% python3 -q
>>> import numpy as np
>>> np.set_printoptions(precision=2, suppress=True, linewidth=160)
>>> E = np.load("data.npy")
>>> E
array([[ -1.1 ,   1.7 ,  -5.44],
       [  0.8 ,   0.8 ,   4.1 ],
       [  0.5 ,  -0.2 ,   2.45],
       [ -0.5 ,   1.  ,  -2.6 ],
       [ -1.1 ,  -1.4 ,  -5.49],
       [  0.  ,  -0.2 ,   0.  ],
       [  1.8 ,   1.4 ,   8.94],
       [ -1.3 ,   0.7 ,  -6.59],
       [  0.6 ,  -1.2 ,   2.82],
       [  2.  ,   0.8 ,  10.18],
       [  1.1 ,   0.  ,   5.65],
       [ -2.  ,  -1.1 , -10.14],
       [  1.  ,   0.5 ,   4.95],
       [ -0.1 ,   0.2 ,  -0.38],
       [  1.8 ,   0.2 ,   9.  ],
       [ -1.8 ,  -0.2 ,  -9.03],
       [  1.5 ,  -0.5 ,   7.47],
       [  1.6 ,  -0.8 ,   8.02],
       [ -0.1 ,  -1.2 ,  -0.66],
       [  1.5 ,  -0.1 ,   7.42],
       [  1.3 ,   0.7 ,   6.52],
       [ -0.9 ,   0.9 ,  -4.47],
       [ -0.3 ,   0.7 ,  -1.34],
       [ -1.2 ,   0.6 ,  -5.93],
       [  0.3 ,  -0.5 ,   1.5 ]])
>>> # column 2 is much longer than the rest
>>> np.argsort(-np.linalg.norm(E, axis=0).round(6), kind="stable")[:3]
array([2, 0, 1])
>>> arr = np.loadtxt("x.csv", delimiter=",")
>>> arr
array([[ 1.98,  1.01, -0.02,  0.01,  2.99],
       [ 2.01,  0.99,  0.01,  0.03,  2.98],
       [ 2.  ,  1.01, -0.02,  0.  ,  2.95],
       [ 2.02,  1.01, -0.02,  0.  ,  3.04],
       [ 2.  ,  1.  ,  0.01, -0.01,  3.  ],
       [ 2.04,  1.02,  0.  , -0.01,  3.02],
       [ 0.02,  3.  ,  2.02, -0.02,  3.  ],
       [-0.02,  3.03,  1.99,  0.01,  2.98],
       [ 0.04,  3.  ,  1.98,  0.01,  2.98],
       [ 0.03,  3.04,  2.  ,  0.  ,  2.99],
       [ 0.04,  2.99,  1.99, -0.01,  2.99],
       [ 0.03,  2.98,  1.99,  0.02,  3.03],
       [ 3.  ,  0.99,  0.99,  3.  ,  2.01],
       [ 2.95,  1.04,  0.97,  3.02,  1.98],
       [ 3.03,  1.  ,  0.99,  3.  ,  1.99],
       [ 3.  ,  1.02,  0.99,  3.02,  2.  ],
       [ 2.99,  1.  ,  1.01,  3.01,  1.97],
       [ 2.99,  0.99,  1.04,  2.99,  2.02]])
>>> cen = arr - arr.mean(axis=0)
>>> vecs = np.linalg.svd(cen)[2][:3]
>>> A2 = cen - cen @ vecs.T @ vecs
>>> np.round(np.linalg.norm(A2) / np.linalg.norm(cen), 2)
np.float64(0.01)
>>> np.linalg.norm(A2, axis=1).round(6).argmax()
np.int64(3)
>>> np.round(np.cov(cen @ vecs.T, rowvar=False), 2) + 0
array([[4.21, 0.  , 0.  ],
       [0.  , 1.42, 0.  ],
       [0.  , 0.  , 0.  ]])
>>> np.diag(vecs.T @ vecs)
array([0.58, 0.38, 0.8 , 0.77, 0.48])
>>> (cen @ vecs.T).std(axis=0)
array([1.99, 1.16, 0.03])
>>> A2.std(axis=0)
array([0.01, 0.01, 0.01, 0.01, 0.01])
>>> np.argsort(-np.linalg.norm(arr, axis=0).round(6), kind="stable")[:3]
array([4, 0, 1])
>>> np.linalg.cond(arr) > 100
np.True_
>>> np.abs(np.linalg.svd(arr)[2][-1])
array([0.58, 0.45, 0.13, 0.41, 0.54])
>>> round(np.log10(np.linalg.cond(arr)))
2
>>> [round(float(x), 2) for x in np.linalg.svd(arr, compute_uv=False)[:3]]
[16.33, 8.44, 4.71]
>>> feats = np.load("case10.npy")
>>> feats
array([[ 1.  ,  0.  ,  0.  ,  0.  ,  0.  ],
       [ 0.  ,  1.  ,  0.  ,  0.  ,  0.  ],
       [ 0.  ,  0.  ,  0.31,  0.95,  0.  ],
       [ 0.  ,  0.  , -0.95,  0.31,  0.  ],
       [ 0.  ,  0.  ,  0.  ,  0.  ,  1.  ]])
>>> # orthonormal columns
>>> q = feats.astype(float).copy()
>>> for j in range(5):
...     q[:, j] -= q[:, :j] @ (q[:, :j].T @ q[:, j])
...     q[:, j] /= np.linalg.norm(q[:, j])
... 
>>> q
array([[ 1.  ,  0.  ,  0.  ,  0.  ,  0.  ],
       [ 0.  ,  1.  ,  0.  ,  0.  ,  0.  ],
       [ 0.  ,  0.  ,  0.31,  0.95,  0.  ],
       [ 0.  ,  0.  , -0.95,  0.31,  0.  ],
       [ 0.  ,  0.  ,  0.  ,  0.  ,  1.  ]])
>>> np.round(q.T @ q, 2) + 0
array([[1., 0., 0., 0., 0.],
       [0., 1., 0., 0., 0.],
       [0., 0., 1., 0., 0.],
       [0., 0., 0., 1., 0.],
       [0., 0., 0., 0., 1.]])
>>> np.round(q.T @ feats, 2) + 0
array([[1., 0., 0., 0., 0.],
       [0., 1., 0., 0., 0.],
       [0., 0., 1., 0., 0.],
       [0., 0., 0., 1., 0.],
       [0., 0., 0., 0., 1.]])
>>> cen = (arr - arr.mean(axis=0)) / arr.std(axis=0)
>>> cen.std(axis=0)
array([1., 1., 1., 1., 1.])
>>> b = np.linalg.lstsq(np.delete(cen, 2, axis=1), cen[:, 2])[0]
>>> b
array([-0.43,  0.83,  0.93,  0.19])
>>> A2 = feats / np.sqrt((feats ** 2).mean(axis=1, keepdims=True))
>>> feats - feats.mean(axis=1, keepdims=True)
array([[ 0.8 , -0.2 , -0.2 , -0.2 , -0.2 ],
       [-0.2 ,  0.8 , -0.2 , -0.2 , -0.2 ],
       [-0.25, -0.25,  0.06,  0.7 , -0.25],
       [ 0.13,  0.13, -0.82,  0.44,  0.13],
       [-0.2 , -0.2 , -0.2 , -0.2 ,  0.8 ]])
>>> A2[0]
array([2.24, 0.  , 0.  , 0.  , 0.  ])
>>> np.linalg.matrix_rank(feats - feats.mean(axis=1, keepdims=True))
np.int64(4)
>>> np.linalg.norm(A2, axis=1)
array([2.24, 2.24, 2.24, 2.24, 2.24])
>>> np.poly(feats)
array([ 1.  , -3.62,  5.85, -5.85,  3.62, -1.  ])
>>> round(np.einsum("ii->", feats), 2)
np.float64(3.62)
>>> round(np.einsum("ij,ji->", feats, feats), 2)
np.float64(1.38)
>>> round(float(np.linalg.det(feats.T)), 2)
1.0
>>> round(np.linalg.det(2 * feats), 2), round(float(np.linalg.det(feats)), 2)
(np.float64(32.0), 1.0)
>>> np.round(feats @ feats.T, 2) + 0
array([[1., 0., 0., 0., 0.],
       [0., 1., 0., 0., 0.],
       [0., 0., 1., 0., 0.],
       [0., 0., 0., 1., 0.],
       [0., 0., 0., 0., 1.]])
>>> np.linalg.norm(feats, axis=0)
array([1., 1., 1., 1., 1.])
